$ python3 -q
>>> import numpy as np
>>> np.set_printoptions(suppress=True, linewidth=160)
>>> def rnd(a):
...     return np.round(a, 3) + 0
... 
>>> F = np.load("layer15.npy")
>>> F
array([[1.   , 0.5  , 0.25 , 0.125],
       [0.5  , 1.   , 0.5  , 0.25 ],
       [0.25 , 0.5  , 1.   , 0.5  ],
       [0.125, 0.25 , 0.5  , 1.   ]])
>>> F.reshape(2, -1)
array([[1.   , 0.5  , 0.25 , 0.125, 0.5  , 1.   , 0.5  , 0.25 ],
       [0.25 , 0.5  , 1.   , 0.5  , 0.125, 0.25 , 0.5  , 1.   ]])
>>> F.ravel(order="F")
array([1.   , 0.5  , 0.25 , 0.125, 0.5  , 1.   , 0.5  , 0.25 , 0.25 , 0.5  , 1.   , 0.5  , 0.125, 0.25 , 0.5  , 1.   ])
>>> F.reshape(-1, 2)
array([[1.   , 0.5  ],
       [0.25 , 0.125],
       [0.5  , 1.   ],
       [0.5  , 0.25 ],
       [0.25 , 0.5  ],
       [1.   , 0.5  ],
       [0.125, 0.25 ],
       [0.5  , 1.   ]])
>>> F.reshape(4, 5)
Traceback (most recent call last):
  File "<python-input-8>", line 1, in <module>
    F.reshape(4, 5)
    ~~~~~~~~~^^^^^^
ValueError: cannot reshape array of size 16 into shape (4,5)
>>> T = F.reshape(4, 2, -1)
>>> T.transpose(1, 0, 2)
array([[[1.   , 0.5  ],
        [0.5  , 1.   ],
        [0.25 , 0.5  ],
        [0.125, 0.25 ]],

       [[0.25 , 0.125],
        [0.5  , 0.25 ],
        [1.   , 0.5  ],
        [0.5  , 1.   ]]])
>>> np.einsum("ihd,jhd->hij", T, T).shape
(2, 4, 4)
>>> T.shape
(4, 2, 2)
>>> M2 = np.array([[-1, -1, 1], [1, -3, 1], [-1, 1, 3], [3, 1, 1]])
>>> np.einsum("ik,kj->ij", F, M2)
array([[-0.375, -2.125,  2.375],
       [ 0.75 , -2.75 ,  3.25 ],
       [ 0.75 , -0.25 ,  4.25 ],
       [ 2.625,  0.625,  2.875]])
>>> F @ M2
array([[-0.375, -2.125,  2.375],
       [ 0.75 , -2.75 ,  3.25 ],
       [ 0.75 , -0.25 ,  4.25 ],
       [ 2.625,  0.625,  2.875]])
>>> print(np.einsum("ij->j", F))
[1.875 2.25  2.25  1.875]
>>> np.einsum("ik,kj->ji", F, M2)
array([[-0.375,  0.75 ,  0.75 ,  2.625],
       [-2.125, -2.75 , -0.25 ,  0.625],
       [ 2.375,  3.25 ,  4.25 ,  2.875]])
>>> data = np.load("dump.npy")
>>> rnd(data)
array([[0.5  , 0.25 , 0.25 , 0.   , 0.   , 0.   , 0.   ],
       [0.   , 0.5  , 0.   , 0.5  , 0.   , 0.   , 0.   ],
       [0.   , 0.   , 0.5  , 0.5  , 0.   , 0.   , 0.   ],
       [0.   , 0.   , 0.   , 1.   , 0.   , 0.   , 0.   ],
       [0.   , 0.   , 0.333, 0.   , 0.333, 0.333, 0.   ],
       [0.   , 0.   , 0.   , 0.   , 0.333, 0.333, 0.333],
       [0.   , 0.   , 0.333, 0.   , 0.   , 0.333, 0.333]])
>>> M2 = data / np.linalg.norm(data, axis=1, keepdims=True)
>>> C2 = M2 @ M2.T
>>> (np.abs(C2) > 0.9).astype(int)
array([[1, 0, 0, 0, 0, 0, 0],
       [0, 1, 0, 0, 0, 0, 0],
       [0, 0, 1, 0, 0, 0, 0],
       [0, 0, 0, 1, 0, 0, 0],
       [0, 0, 0, 0, 1, 0, 0],
       [0, 0, 0, 0, 0, 1, 0],
       [0, 0, 0, 0, 0, 0, 1]])
>>> (C2 - 2 * np.eye(7)).round(6).argmax(axis=1)
array([1, 3, 3, 1, 5, 4, 4])
>>> rnd(np.degrees(np.arccos(np.clip(C2[2, 0], -1, 1))))
np.float64(73.221)
>>> rnd(C2)
array([[1.   , 0.289, 0.289, 0.   , 0.236, 0.   , 0.236],
       [0.289, 1.   , 0.5  , 0.707, 0.   , 0.   , 0.   ],
       [0.289, 0.5  , 1.   , 0.707, 0.408, 0.   , 0.408],
       [0.   , 0.707, 0.707, 1.   , 0.   , 0.   , 0.   ],
       [0.236, 0.   , 0.408, 0.   , 1.   , 0.667, 0.667],
       [0.   , 0.   , 0.   , 0.   , 0.667, 1.   , 0.667],
       [0.236, 0.   , 0.408, 0.   , 0.667, 0.667, 1.   ]])
>>> np.argwhere(np.triu(np.abs(C2) > 0.95, 1))
array([], shape=(0, 2), dtype=int64)
>>> print(rnd(C2[2]))
[0.289 0.5   1.    0.707 0.408 0.    0.408]
>>> rnd(data @ data)
array([[0.25 , 0.25 , 0.25 , 0.25 , 0.   , 0.   , 0.   ],
       [0.   , 0.25 , 0.   , 0.75 , 0.   , 0.   , 0.   ],
       [0.   , 0.   , 0.25 , 0.75 , 0.   , 0.   , 0.   ],
       [0.   , 0.   , 0.   , 1.   , 0.   , 0.   , 0.   ],
       [0.   , 0.   , 0.278, 0.167, 0.222, 0.222, 0.111],
       [0.   , 0.   , 0.222, 0.   , 0.222, 0.333, 0.222],
       [0.   , 0.   , 0.278, 0.167, 0.111, 0.222, 0.222]])
>>> np.allclose(data, data.T)
False
>>> rnd(np.abs(np.linalg.eigvals(data)).max())
np.float64(1.0)
>>> rnd(np.linalg.det(data))
np.float64(-0.005)
>>> rnd((data + data.T) / 2)
array([[0.5  , 0.125, 0.125, 0.   , 0.   , 0.   , 0.   ],
       [0.125, 0.5  , 0.   , 0.25 , 0.   , 0.   , 0.   ],
       [0.125, 0.   , 0.5  , 0.25 , 0.167, 0.   , 0.167],
       [0.   , 0.25 , 0.25 , 1.   , 0.   , 0.   , 0.   ],
       [0.   , 0.   , 0.167, 0.   , 0.333, 0.333, 0.   ],
       [0.   , 0.   , 0.   , 0.   , 0.333, 0.333, 0.333],
       [0.   , 0.   , 0.167, 0.   , 0.   , 0.333, 0.333]])
>>> data.inv()
Traceback (most recent call last):
  File "<python-input-33>", line 1, in <module>
    data.inv()
    ^^^^^^^^
AttributeError: 'numpy.ndarray' object has no attribute 'inv'
>>> print(rnd((data - data.T) / 2))
[[ 0.     0.125  0.125  0.     0.     0.     0.   ]
 [-0.125  0.     0.     0.25   0.     0.     0.   ]
 [-0.125  0.     0.     0.25  -0.167  0.    -0.167]
 [ 0.    -0.25  -0.25   0.     0.     0.     0.   ]
 [ 0.     0.     0.167  0.     0.     0.     0.   ]
 [ 0.     0.     0.     0.     0.     0.     0.   ]
 [ 0.     0.     0.167  0.     0.     0.     0.   ]]
>>> Q, R = np.linalg.qr(data)
>>> abs(R[0, 0]), rnd(np.linalg.norm(data[:, 0]))
(np.float64(0.5), np.float64(0.5))
>>> Q.shape, R.shape
((7, 7), (7, 7))
>>> np.allclose(R.T @ R, data.T @ data)
True
>>> np.trace(Q @ Q.T)
np.float64(7.0)
>>> rnd(Q @ R)
array([[0.5  , 0.25 , 0.25 , 0.   , 0.   , 0.   , 0.   ],
       [0.   , 0.5  , 0.   , 0.5  , 0.   , 0.   , 0.   ],
       [0.   , 0.   , 0.5  , 0.5  , 0.   , 0.   , 0.   ],
       [0.   , 0.   , 0.   , 1.   , 0.   , 0.   , 0.   ],
       [0.   , 0.   , 0.333, 0.   , 0.333, 0.333, 0.   ],
       [0.   , 0.   , 0.   , 0.   , 0.333, 0.333, 0.333],
       [0.   , 0.   , 0.333, 0.   , 0.   , 0.333, 0.333]])
>>> m1 = np.loadtxt("case2.csv", delimiter=",")
>>> print(m1)
[[  3.  -2.   2.  -1.   3.   4.   6.   4.   1.]
 [ -9.   7.   4.   0.  -7.  -5.   6.   2.   0.]
 [ -6.   1.   1.  -3.   3.  -3.  -9.   5.   5.]
 [ -4.   5.  -4.  -2.   6.   3.   9.  -9.  -4.]
 [  8.  -3.  -3.  -1.  -5.  -8.   9.   4.  -7.]
 [  5.   6.   3.   1.  -4.  -6.  -7.   1.   7.]
 [  9.   5.  -5.  -7.  -1.  -7.   1.   5.  -6.]
 [  2.   9.   3.   5.  -1.  -7.   6.   8.   9.]
 [ -6.  -3.  -6.  -1.   9.  -3.   1.   8.   5.]
 [-42.  33.  22.  -1. -32. -21.  36.  14.   1.]]
>>> vec = np.array([1, 1, 1, 1, 0, 2, 0, 0, 0])
>>> y = m1 @ vec
>>> print(rnd(np.linalg.solve(m1.T @ m1, m1.T @ y)))
[1. 1. 1. 1. 0. 2. 0. 0. 0.]
>>> rnd(np.linalg.lstsq(m1, y)[0])
array([1., 1., 1., 1., 0., 2., 0., 0., 0.])
>>> y
array([ 10.,  -8., -13.,   1., -15.,   3., -12.,   5., -22., -30.])
>>> try:
...     np.linalg.solve(m1, y)
... except np.linalg.LinAlgError as e:
...     print("failed:", e)
... 
failed: Last 2 dimensions of the array must be square
>>> rng = np.random.default_rng(603)
>>> y = y + 0.3 * rng.normal(size=10)
>>> rnd(y)
array([  9.706,  -7.981, -13.081,   0.945, -15.008,   2.804, -12.512,   4.931, -22.288, -29.559])
>>> b, *_ = np.linalg.lstsq(m1, y)
>>> print(rnd(m1.T @ (y - m1 @ b)))
[0. 0. 0. 0. 0. 0. 0. 0. 0.]
>>> b.round()
array([ 1.,  1.,  1.,  1.,  0.,  2., -0., -0., -0.])
>>> rnd(np.linalg.norm(y - m1 @ b))
np.float64(0.123)
>>> rnd(b)
array([ 0.981,  0.997,  1.065,  1.096,  0.047,  1.961, -0.022, -0.005, -0.082])
>>> [round(float(np.linalg.norm(np.linalg.solve(m1.T @ m1 + lam * np.eye(9), m1.T @ y))), 2) for lam in (0, 1, 10, 100)]
[2.85, 2.75, 2.41, 1.61]
